$ python3 -q
>>> import numpy as np
>>> import numpy.linalg as la
>>> np.set_printoptions(suppress=True, linewidth=160)
>>> feats = np.load("dump.npy")
>>> feats
array([[ 1,  0,  0,  0,  0,  0],
       [-2,  1,  0,  0,  0,  0],
       [-3, -2,  1,  0,  0,  0],
       [ 3, -1, -2,  1,  0,  0],
       [ 3, -3, -2, -3,  1,  0],
       [-2, -1,  1,  0,  1,  1]])
>>> print(np.unravel_index(np.abs(feats).argmax(), feats.shape))
(np.int64(2), np.int64(0))
>>> feats[6]
Traceback (most recent call last):
  File "<python-input-6>", line 1, in <module>
    feats[6]
    ~~~~~^^^
IndexError: index 6 is out of bounds for axis 0 with size 6
>>> np.round(la.svd(feats, compute_uv=False), 3)
array([6.978, 4.362, 2.112, 1.263, 1.105, 0.011])
>>> np.abs(feats).max()
np.int64(3)
>>> feats.sum(axis=1)
array([ 1, -1, -4,  1, -4,  0])
>>> np.count_nonzero(feats)
np.int64(20)
>>> left, sv, Vt = la.svd(feats)
>>> print(np.argmax(sv[:-1] / (sv[1:] + 1e-6)) + 1)
5
>>> out = left[:, :5] @ np.diag(sv[:5]) @ Vt[:5]
>>> print(la.matrix_rank(out))
5
>>> np.round(la.norm(feats - out, 2), 3), round(sv[5], 3)
(np.float64(0.011), np.float64(0.011))
>>> la.matrix_rank(feats, rtol=0.05)
np.int64(5)
>>> print([int(la.matrix_rank(la.matrix_power(feats, p))) for p in range(1, 7)])
[6, 6, 6, 6, 6, 6]
>>> np.prod(np.diag(feats)), round(float(la.det(feats)), 3)
(np.int64(1), 1.0)
>>> W1 = np.array([[2, 3, 0, 2, 2, 1],
...     [1, 0, 2, 0, 2, 3],
...     [3, 1, 3, 0, 1, 2],
...     [3, 3, 0, 0, 3, 3],
...     [3, 0, 3, 1, 0, 0],
...     [3, 1, 2, 2, 0, 2]])
>>> b = np.array([0, -3, 0, -2, -3, 2])
>>> hid = np.maximum(feats @ W1 + b, 0)
>>> la.matrix_rank(hid)
np.int64(5)
>>> W2 = np.array([[-2, -2, -1],
...     [-1, 0, 0],
...     [-1, -2, -2],
...     [1, 1, -2],
...     [1, 1, 2],
...     [1, 2, 2]])
>>> W1 @ W2
array([[ -2,   2,   0],
       [  1,   2,   5],
       [ -7,  -7,  -3],
       [ -3,   3,   9],
       [ -8, -11, -11],
       [ -5,  -4,  -7]])
>>> K = np.array([[-1.0, 1.0, 1.0, 1.0, 1.0, 1.0, 1.0],
...     [1.0, -1.0, 1.0, 1.0, 1.0, 1.0, 1.0],
...     [1.0, 1.0, -1.0, 1.0, 1.0, 1.0, 1.0],
...     [1.0, 1.0, 1.0, -1.0, 1.0, 1.0, 1.0],
...     [1.0, 1.0, 1.0, 1.0, -1.0, 1.0, 1.0],
...     [1.0, 1.0, 1.0, 1.0, 1.0, -1.0, 1.0],
...     [1.0, 1.0, 1.0, 1.0, 1.0, 1.0, -1.0]])
>>> r0 = np.array([0, -2, 2, 5, -1, -4, 2])
>>> out = K + np.outer(r0, np.eye(7)[5])
>>> print(np.round(la.det(out) / la.det(K), 3), round(1 + la.solve(K, r0)[5], 3))
3.2 3.2
>>> left, sv, Vt = la.svd(K, full_matrices=False)
>>> print(left.shape, sv.shape, Vt.shape)
(7, 7) (7,) (7, 7)
>>> np.round(np.sqrt((sv ** 2).sum()), 3), round(float(la.norm(K)), 3)
(np.float64(7.0), 7.0)
>>> np.allclose(left * sv @ Vt, K)
True
>>> (sv > 1e-8).sum()
np.int64(7)
>>> np.round(sv / sv[0], 3)
array([1. , 0.4, 0.4, 0.4, 0.4, 0.4, 0.4])
>>> np.round(left.T @ left, 3) + 0
array([[1., 0., 0., 0., 0., 0., 0.],
       [0., 1., 0., 0., 0., 0., 0.],
       [0., 0., 1., 0., 0., 0., 0.],
       [0., 0., 0., 1., 0., 0., 0.],
       [0., 0., 0., 0., 1., 0., 0.],
       [0., 0., 0., 0., 0., 1., 0.],
       [0., 0., 0., 0., 0., 0., 1.]])
>>> sv.round(3)
array([5., 2., 2., 2., 2., 2., 2.])
>>> np.abs(left[:, 0]).round(6).argmax()
np.int64(0)
>>> print(np.round(np.abs(Vt[0]), 3))
[0.378 0.378 0.378 0.378 0.378 0.378 0.378]
>>> m1 = np.load("out9.npy")
>>> m1
array([[ 18,   4,  -3,   1,  -5,  22,  12,  -4],
       [  4,  13,   4, -12,  -7,   7,   4,   4],
       [ -3,   4,   6, -10,  -2,  -2,  -1,  -4],
       [  1, -12, -10,  21,  11,  -3,  -3,   3],
       [ -5,  -7,  -2,  11,  18, -10,  -9,  -3],
       [ 22,   7,  -2,  -3, -10,  28,  16,  -5],
       [ 12,   4,  -1,  -3,  -9,  16,  10,  -2],
       [ -4,   4,  -4,   3,  -3,  -5,  -2,  15]])
>>> # rank 4
>>> out = np.array([[9, 8], [-8, 9], [3, 7], [-7, 6], [-5, 0], [-8, -2], [-5, 5], [1, 7]])
>>> np.einsum("ij->j", m1)
array([ 45,  17, -12,   8,  -7,  53,  27,   4])
>>> np.einsum("ik,kj->ij", m1, out)
array([[-101,  153],
       [  -9,  139],
       [  56,  -35],
       [ -85,  -32],
       [ -40,  -97],
       [-102,  196],
       [ -41,  111],
       [ -21,   99]])
>>> out @ m1
Traceback (most recent call last):
  File "<python-input-45>", line 1, in <module>
    out @ m1
    ~~~~^~~~
ValueError: matmul: Input operand 1 has a mismatch in its core dimension 0, with gufunc signature (n?,k),(k,m?)->(n?,m?) (size 8 is different from 2)
>>> np.vstack([m1, out.T]).shape
(10, 8)
>>> la.matrix_rank(m1 @ out)
np.int64(2)
>>> m1 @ out
array([[-101,  153],
       [  -9,  139],
       [  56,  -35],
       [ -85,  -32],
       [ -40,  -97],
       [-102,  196],
       [ -41,  111],
       [ -21,   99]])
>>> print(out.T @ m1.T)
[[-101   -9   56  -85  -40 -102  -41  -21]
 [ 153  139  -35  -32  -97  196  111   99]]
>>> ev, V = la.eigh(m1)
>>> vec = np.array([-2, 1, 2, 2, 0, 2, 0, 2])
>>> np.round(V * np.maximum(ev, 0) @ V.T, 3)
array([[ 18.,   4.,  -3.,   1.,  -5.,  22.,  12.,  -4.],
       [  4.,  13.,   4., -12.,  -7.,   7.,   4.,   4.],
       [ -3.,   4.,   6., -10.,  -2.,  -2.,  -1.,  -4.],
       [  1., -12., -10.,  21.,  11.,  -3.,  -3.,   3.],
       [ -5.,  -7.,  -2.,  11.,  18., -10.,  -9.,  -3.],
       [ 22.,   7.,  -2.,  -3., -10.,  28.,  16.,  -5.],
       [ 12.,   4.,  -1.,  -3.,  -9.,  16.,  10.,  -2.],
       [ -4.,   4.,  -4.,   3.,  -3.,  -5.,  -2.,  15.]])
>>> print(round(vec @ m1 @ vec / (vec @ vec), 3), np.round(ev[0], 3), round(ev[-1], 3))
3.095 -0.0 63.972
>>> (np.sign(V[:, -1].round(6)) == np.sign(V[0, -1].round(6))).astype(int)
array([1, 1, 1, 0, 0, 1, 1, 0])
>>> rank = la.matrix_rank(m1)
>>> rank
np.int64(4)
>>> ns = la.svd(m1)[2][rank:].T
>>> [int(la.matrix_rank(np.delete(m1, i, axis=0))) for i in range(8)]
[4, 4, 4, 4, 4, 4, 4, 4]
>>> la.matrix_rank(m1.T @ m1), la.matrix_rank(m1 @ m1.T)
(np.int64(4), np.int64(4))
>>> [int(la.matrix_rank(m1[:, :j + 1])) for j in range(8)]
[1, 2, 3, 4, 4, 4, 4, 4]
>>> ns.shape
(8, 4)
>>> np.allclose(m1 @ ns, 0)
True
>>> left, sv, Vt = la.svd(m1)
>>> V = Vt[:(sv > 1e-8).sum()]
>>> rng = np.random.default_rng(7712)
>>> vec = m1[1] + 2 * m1[3] + rng.integers(2) * np.eye(8)[6]
>>> vec
array([  6., -11., -16.,  30.,  15.,   1.,  -1.,  10.])
>>> np.allclose(V.T @ V @ vec, vec)
False
>>> la.matrix_rank(np.vstack([m1, vec]))
np.int64(5)
>>> left, sv, Vt = la.svd(m1)
>>> np.argmax(sv[:-1] / (sv[1:] + 1e-6)) + 1
np.int64(4)
>>> out = left[:, :4] @ np.diag(sv[:4]) @ Vt[:4]
>>> print(np.round(np.abs(m1 - out).max(), 3))
0.0
>>> np.round(la.norm(m1 - out) / la.norm(m1), 3)
np.float64(0.0)
>>> la.matrix_rank(m1, rtol=0.05)
np.int64(4)
>>> round(la.norm(m1 - out, 2), 3), round(float(sv[4]), 3)
(np.float64(0.0), 0.0)
>>> mat = np.load("run3.npy")
>>> mat.round(3)
array([[ 0.117, -0.448, -0.05 ,  0.238,  0.098,  0.349, -0.583, -0.103,  0.494],
       [ 0.352,  0.31 , -0.724, -0.19 ,  0.249,  0.288,  0.138, -0.22 ,  0.079],
       [ 0.392,  0.327,  0.168,  0.386,  0.105, -0.197, -0.434, -0.366, -0.435],
       [-0.117, -0.244, -0.545,  0.453, -0.571, -0.031,  0.01 ,  0.083, -0.301],
       [-0.274,  0.032, -0.193,  0.014, -0.029, -0.66 ,  0.001, -0.511,  0.435],
       [ 0.157, -0.392,  0.218,  0.288,  0.115,  0.206,  0.611, -0.508, -0.063],
       [ 0.313, -0.554, -0.078, -0.606, -0.071, -0.255, -0.168, -0.134, -0.324],
       [ 0.   , -0.269, -0.217,  0.294,  0.695, -0.361,  0.079,  0.403, -0.113],
       [-0.705, -0.043, -0.098, -0.127,  0.3  ,  0.287, -0.211, -0.318, -0.397]])
>>> out = mat / la.norm(mat, axis=1, keepdims=True)
>>> C2 = out @ out.T
>>> print(np.round(la.norm(out, axis=1), 3))
[1. 1. 1. 1. 1. 1. 1. 1. 1.]
>>> C2[7].round(3) + 0
array([0., 0., 0., 0., 0., 0., 0., 1., 0.])
>>> print(C2.round(3) + 0)
[[1. 0. 0. 0. 0. 0. 0. 0. 0.]
 [0. 1. 0. 0. 0. 0. 0. 0. 0.]
 [0. 0. 1. 0. 0. 0. 0. 0. 0.]
 [0. 0. 0. 1. 0. 0. 0. 0. 0.]
 [0. 0. 0. 0. 1. 0. 0. 0. 0.]
 [0. 0. 0. 0. 0. 1. 0. 0. 0.]
 [0. 0. 0. 0. 0. 0. 1. 0. 0.]
 [0. 0. 0. 0. 0. 0. 0. 1. 0.]
 [0. 0. 0. 0. 0. 0. 0. 0. 1.]]
